$ ipython --no-banner

In [1]: import numpy as np

In [2]: import numpy.linalg as la

In [3]: np.set_printoptions(precision=3, suppress=True, linewidth=120, sign=" ")

In [4]: K = np.load("a.npy")

In [5]: print(K)
[[ 2  0  0  0]
 [ 2  1  0  0]
 [ 0  0  2  0]
 [ 0  0  2  1]]

In [6]: print(np.sort(la.eigvals(K)))
[ 1.  1.  2.  2.]

In [7]: print(la.matrix_rank(K - K[0, 0] * np.eye(4)))
2

In [8]: print(K @ K)
[[ 4  0  0  0]
 [ 6  1  0  0]
 [ 0  0  4  0]
 [ 0  0  6  1]]

In [9]: print(np.prod(np.diag(K)), round(float(la.det(K)), 3))
4 4.0

In [10]: print(la.matrix_power(K - np.diag(np.diag(K)), 4))
[[ 0  0  0  0]
 [ 0  0  0  0]
 [ 0  0  0  0]
 [ 0  0  0  0]]

In [11]: print((K != 0).astype(int))
[[ 1  0  0  0]
 [ 1  1  0  0]
 [ 0  0  1  0]
 [ 0  0  1  1]]

In [12]: ev, vecs = la.eig(K)

In [13]: print(np.sort(la.eigvals(K @ K)))
[ 1.  1.  4.  4.]

In [14]: print(np.prod(ev))
4.0

In [15]: print(K @ vecs[:, 0] - ev[0] * vecs[:, 0])
[ 0.  0.  0.  0.]

In [16]: print(np.sort(la.eigvals(K.T)))
[ 1.  1.  2.  2.]

In [17]: print(ev)
[ 1.  1.  2.  2.]

In [18]: other = np.array([[2]])

In [19]: cent = np.array([[0]])

In [20]: arr = np.block([[other, np.zeros((1, 1))], [np.zeros((1, 1)), cent]])

In [21]: print(arr)
[[ 2.  0.]
 [ 0.  0.]]

In [22]: # symmetric

In [23]: u = np.array([-4, -1])

In [24]: print(np.array([np.convolve(row, u, "same") for row in arr]))
[[-8. -2.]
 [ 0.  0.]]

In [25]: print(np.convolve(arr[1], u))
[ 0.  0.  0.]

In [26]: print(np.round(la.det(arr[::-1]), 3))
0.0

In [27]: print(np.poly(arr))
[ 1. -2.  0.]

In [28]: print(np.kron(np.eye(2, dtype=int), arr))
[[ 2.  0.  0.  0.]
 [ 0.  0.  0.  0.]
 [ 0.  0.  2.  0.]
 [ 0.  0.  0.  0.]]

In [29]: print(np.einsum("ii->", arr))
2.0

In [30]: ev, vecs = la.eigh(arr)

In [31]: vec = np.array([-9, 4])

In [32]: print(la.eigvalsh(arr[1:, 1:]))
[ 0.]

In [33]: print(vecs * np.maximum(ev, 0) @ vecs.T)
[[ 2.  0.]
 [ 0.  0.]]

In [34]: print(np.abs(arr).sum(axis=1).max(), np.abs(ev).max())
2.0 2.0

In [35]: other = np.array([[2, 1, 0], [1, 0, 0]])

In [36]: cent = np.kron(other, arr)

In [37]: print(cent)
[[ 4.  0.  2.  0.  0.  0.]
 [ 0.  0.  0.  0.  0.  0.]
 [ 2.  0.  0.  0.  0.  0.]
 [ 0.  0.  0.  0.  0.  0.]]

In [38]: print(cent.shape)
(4, 6)

In [39]: print(round(la.norm(cent, 2), 3), round(float(la.norm(other, 2) * la.norm(arr, 2)), 3))
4.828 4.828

In [40]: X = np.load("dump.npy")

In [41]: print(X)
[[ 0  1  0  0  0]
 [ 1  0  0  0  0]
 [ 0  0  0  0  1]
 [ 0  0  0  0  0]
 [ 0  0  1  0  0]]

In [42]: # 3 groups of indices that never mix

In [43]: ev, vecs = la.eigh(X)

In [44]: print(ev)
[-1. -1.  0.  1.  1.]

In [45]: print(np.round(vecs.T @ vecs, 3) + 0)
[[ 1.  0.  0.  0.  0.]
 [ 0.  1.  0.  0.  0.]
 [ 0.  0.  1.  0.  0.]
 [ 0.  0.  0.  1.  0.]
 [ 0.  0.  0.  0.  1.]]

In [46]: print(ev.sum(), np.trace(X))
0.0 0

In [47]: print(la.svd(X, compute_uv=False))
[ 1.  1.  1.  1.  0.]

In [48]: W0 = np.loadtxt("mat.csv", delimiter=",")

In [49]: print(W0)
[[-4.654 -1.03  -4.03 ]
 [-4.762 -1.371 -4.371]
 [-5.099  1.354 -1.646]
 [-5.411  0.812 -2.188]
 [-5.348  0.064 -2.936]
 [-4.186 -1.492 -4.492]
 [-3.285  1.24  -1.76 ]
 [-5.593 -0.942 -3.942]
 [-5.18  -0.614 -3.614]
 [-4.493  0.498 -2.502]
 [-8.117  0.06  -2.94 ]
 [-6.407  1.882 -1.118]
 [-6.556 -2.269 -5.269]
 [-8.408  0.457 -2.543]
 [-4.602  0.654 -2.346]
 [-3.334 -0.299 -3.299]
 [-3.674 -0.264 -3.264]
 [-6.139 -0.989 -3.989]
 [-7.85   0.35  -2.65 ]
 [-6.456 -2.195 -5.195]
 [-6.53   0.021 -2.979]
 [-5.056 -0.871 -3.871]
 [-6.169  1.483 -1.517]
 [-3.721  0.397 -2.603]
 [-3.144  0.766 -2.234]
 [-7.65   1.638 -1.362]
 [-7.995  0.156 -2.844]]

In [50]: rng = np.random.default_rng(42359)

In [51]: labels = rng.permutation(3)

In [52]: other = W0[:, labels] * rng.choice([-1, 1], 3)

In [53]: print(other)
[[-4.654  4.03  -1.03 ]
 [-4.762  4.371 -1.371]
 [-5.099  1.646  1.354]
 [-5.411  2.188  0.812]
 [-5.348  2.936  0.064]
 [-4.186  4.492 -1.492]
 [-3.285  1.76   1.24 ]
 [-5.593  3.942 -0.942]
 [-5.18   3.614 -0.614]
 [-4.493  2.502  0.498]
 [-8.117  2.94   0.06 ]
 [-6.407  1.118  1.882]
 [-6.556  5.269 -2.269]
 [-8.408  2.543  0.457]
 [-4.602  2.346  0.654]
 [-3.334  3.299 -0.299]
 [-3.674  3.264 -0.264]
 [-6.139  3.989 -0.989]
 [-7.85   2.65   0.35 ]
 [-6.456  5.195 -2.195]
 [-6.53   2.979  0.021]
 [-5.056  3.871 -0.871]
 [-6.169  1.517  1.483]
 [-3.721  2.603  0.397]
 [-3.144  2.234  0.766]
 [-7.65   1.362  1.638]
 [-7.995  2.844  0.156]]

In [54]: left, _, Vh = la.svd(W0.T @ other)

In [55]: print(np.round(la.lstsq(W0, other)[0], 3) + 0)
[[ 1.  0.  0.]
 [ 0.  0.  1.]
 [ 0. -1.  0.]]

In [56]: print(labels)
[ 0  2  1]

In [57]: Xs = W0 - W0.mean(axis=0)

In [58]: left, s, Vh = la.svd(Xs, full_matrices=False)

In [59]: print(np.round(s ** 2 / (s ** 2).sum(), 3) + 0)
[ 0.527  0.473  0.   ]

In [60]: print(np.abs(Vh[0]).argmax())
0

In [61]: print(np.round(Xs.mean(axis=0), 3) + 0)
[ 0.  0.  0.]

In [62]: mat = np.load("arr.npy")

In [63]: print(mat)
[[ 0 -1 -2 -2  0]
 [-3 -4 -5 -5 -3]
 [ 3  2  1  1  3]
 [ 1  0 -1 -1  1]
 [ 3  2  1  1  3]
 [-1 -2 -3 -3 -1]]

In [64]: # row 4 repeats row 2

In [65]: left, s, Vh = la.svd(mat)

In [66]: vecs = Vh[:(s > 1e-8).sum()]

In [67]: vec = mat[4] + 4 * mat[3] + rng.integers(2) * np.eye(5)[3]

In [68]: print(vec)
[ 7.  2. -3. -3.  7.]

In [69]: print(la.matrix_rank(np.vstack([mat, vec])))
2

In [70]: left, s, Vh = la.svd(mat)

In [71]: print(np.argmax(s[:-1] / (s[1:] + 1e-6)) + 1)
2

In [72]: print(s.round(3) + 0)
[ 12.102   4.747   0.      0.      0.   ]

In [73]: other = left[:, :2] @ np.diag(s[:2]) @ Vh[:2]

In [74]: print(np.round(la.norm(mat - other) / la.norm(mat), 3))
0.0

In [75]: E = np.array([[9, 1, 0, 9], [0, 9, 2, 3], [1, 4, 6, 5], [8, 1, 4, 1]])

In [76]: print(E)
[[ 9  1  0  9]
 [ 0  9  2  3]
 [ 1  4  6  5]
 [ 8  1  4  1]]

In [77]: other = la.inv(E)

In [78]: print(la.det(E) * other)
[[ -94.  -76.  296. -406.]
 [  54. -522.  234.  -90.]
 [ 258.  249. -570. -219.]
 [-334.  134. -322.  416.]]

In [79]: other = np.array([[1, 3], [0, 1]])

In [80]: cent = np.kron(other, E)

In [81]: print(round(float(la.norm(cent, 2)), 3), round(float(la.norm(other, 2) * la.norm(E, 2)), 3))
54.049 54.049

In [82]: print(cent)
[[  9   1   0   9  27   3   0  27]
 [  0   9   2   3   0  27   6   9]
 [  1   4   6   5   3  12  18  15]
 [  8   1   4   1  24   3  12   3]
 [  0   0   0   0   9   1   0   9]
 [  0   0   0   0   0   9   2   3]
 [  0   0   0   0   1   4   6   5]
 [  0   0   0   0   8   1   4   1]]

In [83]: print(la.matrix_rank(cent))
8
